% python3 -q
>>> import numpy as np
>>> np.set_printoptions(precision=2, suppress=True, linewidth=140, sign=" ")
>>> def tidy(a):
...     return np.round(a, 2) + 0
... 
>>> data = np.load("mat.npy")
>>> data
array([[ 4,  0,  2, -4],
       [ 0,  0,  0,  0],
       [ 2,  0,  1, -2],
       [-4,  0, -2,  4]])
>>> # splits into 2 blocks
>>> vals, evecs = np.linalg.eigh(data)
>>> x = np.array([-8, 8, 4, -3])
>>> tidy(evecs * np.maximum(vals, 0) @ evecs.T)
array([[ 4.,  0.,  2., -4.],
       [ 0.,  0.,  0.,  0.],
       [ 2.,  0.,  1., -2.],
       [-4.,  0., -2.,  4.]])
>>> tidy(x @ data @ x / (x @ x)), tidy(vals[0]), vals[-1]
(np.float64(0.24), np.float64(0.0), np.float64(9.0))
>>> x @ data @ x
np.int64(36)
>>> vals, evecs = np.linalg.eigh(data)
>>> tidy(vals)
array([ 0.,  0.,  0.,  9.])
>>> tidy(np.linalg.svd(data, compute_uv=False))
array([ 9.,  0.,  0.,  0.])
>>> tidy(evecs.T @ evecs)
array([[ 1.,  0.,  0.,  0.],
       [ 0.,  1.,  0.,  0.],
       [ 0.,  0.,  1.,  0.],
       [ 0.,  0.,  0.,  1.]])
>>> tidy(evecs.T @ data @ evecs)
array([[ 0.,  0.,  0.,  0.],
       [ 0.,  0.,  0.,  0.],
       [ 0.,  0.,  0.,  0.],
       [ 0.,  0.,  0.,  9.]])
>>> vals.sum(), np.trace(data)
(np.float64(9.0), np.int64(9))
>>> left, sig, vt = np.linalg.svd(data)
>>> tidy(sig)
array([ 9.,  0.,  0.,  0.])
>>> Y = left[:, :1] @ np.diag(sig[:1]) @ vt[:1]
>>> tidy(np.linalg.norm(data - Y) / np.linalg.norm(data))
np.float64(0.0)
>>> np.linalg.matrix_rank(data, rtol=0.05)
np.int64(1)
>>> tidy(np.linalg.norm(data - Y, 2)), tidy(sig[1])
(np.float64(0.0), np.float64(0.0))
>>> tidy(np.abs(data - Y).max())
np.float64(0.0)
>>> np.kron(np.eye(2, dtype=int), data)
array([[ 4,  0,  2, -4,  0,  0,  0,  0],
       [ 0,  0,  0,  0,  0,  0,  0,  0],
       [ 2,  0,  1, -2,  0,  0,  0,  0],
       [-4,  0, -2,  4,  0,  0,  0,  0],
       [ 0,  0,  0,  0,  4,  0,  2, -4],
       [ 0,  0,  0,  0,  0,  0,  0,  0],
       [ 0,  0,  0,  0,  2,  0,  1, -2],
       [ 0,  0,  0,  0, -4,  0, -2,  4]])
>>> np.einsum("ii->", data)
np.int64(9)
>>> tidy(np.linalg.eigvals(data).sum().real)
np.float64(9.0)
>>> np.einsum("ij,ji->", data, data)
np.int64(81)
>>> Y = np.array([[0, -2, -1, 2], [2, -2, -1, -2], [-2, -1, 2, -1], [1, 0, 2, 1]])
>>> Y[-1] = Y[0]
>>> F = Y + 0.02 * np.eye(4)
>>> F
array([[ 0.02, -2.  , -1.  ,  2.  ],
       [ 2.  , -1.98, -1.  , -2.  ],
       [-2.  , -1.  ,  2.02, -1.  ],
       [ 0.  , -2.  , -1.  ,  2.02]])
>>> Y = F / np.sqrt((F ** 2).mean(axis=1, keepdims=True))
>>> tidy(np.linalg.norm(Y, axis=1))
array([ 2.,  2.,  2.,  2.])
>>> np.linalg.matrix_rank(Y) == np.linalg.matrix_rank(F)
np.True_
>>> tidy(np.linalg.norm(F, 2) / np.linalg.norm(F))
np.float64(0.69)
>>> np.linalg.matrix_rank(F, rtol=0.1)
np.int64(3)
>>> [round(float(x), 2) for x in np.linalg.svd(F, compute_uv=False)[:3]]
[4.43, 3.6, 2.93]
>>> def softmax(z):
...     e = np.exp(z - z.max(axis=-1, keepdims=True))
...     return e / e.sum(axis=-1, keepdims=True)
... 
>>> tidy(softmax(F[0] + 4))
array([ 0.11,  0.02,  0.04,  0.83])
>>> tidy(softmax(F[0]))
array([ 0.11,  0.02,  0.04,  0.83])
>>> tidy(softmax(10 * F[0]))
array([ 0.,  0.,  0.,  1.])
>>> scores = F @ F.T / np.sqrt(4)
>>> tidy(softmax(scores + np.triu(np.full(scores.shape, -np.inf), 1)))
array([[ 1.  ,  0.  ,  0.  ,  0.  ],
       [ 0.  ,  1.  ,  0.  ,  0.  ],
       [ 0.  ,  0.  ,  1.  ,  0.  ],
       [ 0.49,  0.01,  0.  ,  0.5 ]])
>>> softmax(scores).round(6).argmax(axis=1)
array([ 3,  1,  2,  3])
>>> tidy(softmax(scores)[0] @ F)
array([ 0.02, -2.  , -0.99,  1.97])
>>> K = np.load("block17.npy")
>>> K
array([[ 0.31, -0.23, -0.96],
       [-1.23,  3.64,  3.45],
       [ 1.27, -1.57,  2.22],
       [ 2.68,  2.09,  2.23],
       [ 0.37, -1.48,  0.99],
       [ 2.73,  2.25, -1.98],
       [-0.92, -3.91, -2.07],
       [ 0.49,  0.87,  2.6 ],
       [ 0.32,  3.32,  0.26],
       [-0.79, -4.03,  1.25],
       [-1.25, -0.35, -2.38]])
>>> proj = K @ np.linalg.solve(K.T @ K, K.T)
>>> tidy(np.linalg.eigvalsh(proj))
array([ 0.,  0.,  0.,  0.,  0.,  0.,  0.,  0.,  1.,  1.,  1.])
>>> np.linalg.matrix_rank(np.eye(11) - proj)
np.int64(8)
>>> tidy(np.trace(proj))
np.float64(3.0)
>>> np.allclose(proj @ proj, proj)
True
>>> tidy(proj @ K[:, 0])
array([ 0.31, -1.23,  1.27,  2.68,  0.37,  2.73, -0.92,  0.49,  0.32, -0.79, -1.25])
>>> q, r_ = np.linalg.qr(K)
>>> tidy(r_)
array([[-4.62, -2.89, -0.97],
       [ 0.  , -7.9 , -1.55],
       [ 0.  ,  0.  , -6.53]])
>>> tidy(np.trace(q @ q.T))
np.float64(3.0)
>>> tidy(q.T @ q)
array([[ 1.,  0.,  0.],
       [ 0.,  1.,  0.],
       [ 0.,  0.,  1.]])
>>> tidy(q @ r_)
array([[ 0.31, -0.23, -0.96],
       [-1.23,  3.64,  3.45],
       [ 1.27, -1.57,  2.22],
       [ 2.68,  2.09,  2.23],
       [ 0.37, -1.48,  0.99],
       [ 2.73,  2.25, -1.98],
       [-0.92, -3.91, -2.07],
       [ 0.49,  0.87,  2.6 ],
       [ 0.32,  3.32,  0.26],
       [-0.79, -4.03,  1.25],
       [-1.25, -0.35, -2.38]])
>>> Xs = K - K.mean(axis=0)
>>> evecs = np.linalg.svd(Xs)[2][:2]
>>> Y = Xs - Xs @ evecs.T @ evecs
>>> tidy(np.cov(Xs @ evecs.T, rowvar=False))
array([[ 8.  ,  0.  ],
       [ 0.  ,  3.71]])
>>> tidy(np.diag(evecs.T @ evecs))
array([ 0.06,  0.94,  1.  ])
>>> tidy((Xs @ evecs.T).std(axis=0))
array([ 2.7 ,  1.84])
>>> sig = 10 * 0.2 ** np.arange(3)
>>> rng = np.random.default_rng(223781)
>>> feats = rng.normal(size=(24, 3)) * rng.permutation(sig)
>>> tidy(feats)
array([[  1.19,  -7.2 ,  -0.35],
       [  1.31,  -3.45,   0.39],
       [  1.82,  12.4 ,  -0.64],
       [ -0.87,  22.79,   0.33],
       [  0.24,   1.05,  -0.05],
       [  1.84,  -7.38,  -0.31],
       [  1.79,  -5.8 ,  -0.35],
       [ -3.38,   4.57,   0.52],
       [  1.77,  16.88,  -0.4 ],
       [ -1.17,  13.08,  -0.54],
       [  2.09,   0.32,  -0.28],
       [  2.76, -16.74,  -0.59],
       [  1.74, -13.26,   0.4 ],
       [  1.75,   3.02,  -0.24],
       [ -3.42,   7.11,   0.45],
       [ -2.68,   2.18,  -0.31],
       [ -0.34,   5.03,   0.08],
       [  1.93,  -1.77,   0.08],
       [  1.17,  -3.31,  -0.08],
       [ -0.39,  -0.42,   1.06],
       [ -0.59,  10.79,  -0.19],
       [  2.31,   1.71,   0.12],
       [ -1.84,   8.47,  -0.06],
       [ -1.7 ,  -1.92,   0.25]])
>>> cent = K[[6, 8]].astype(float)
>>> for _ in range(7):
...     idx = np.linalg.norm(K[:, None] - cent, axis=-1).argmin(axis=1)
...     cent = np.array([K[idx == j].mean(axis=0) for j in range(2)])
... 
>>> idx
array([ 0,  1,  0,  1,  0,  1,  0,  1,  1,  0,  0])
>>> np.abs(cent[1] - cent[0]).argmax()
np.int64(1)
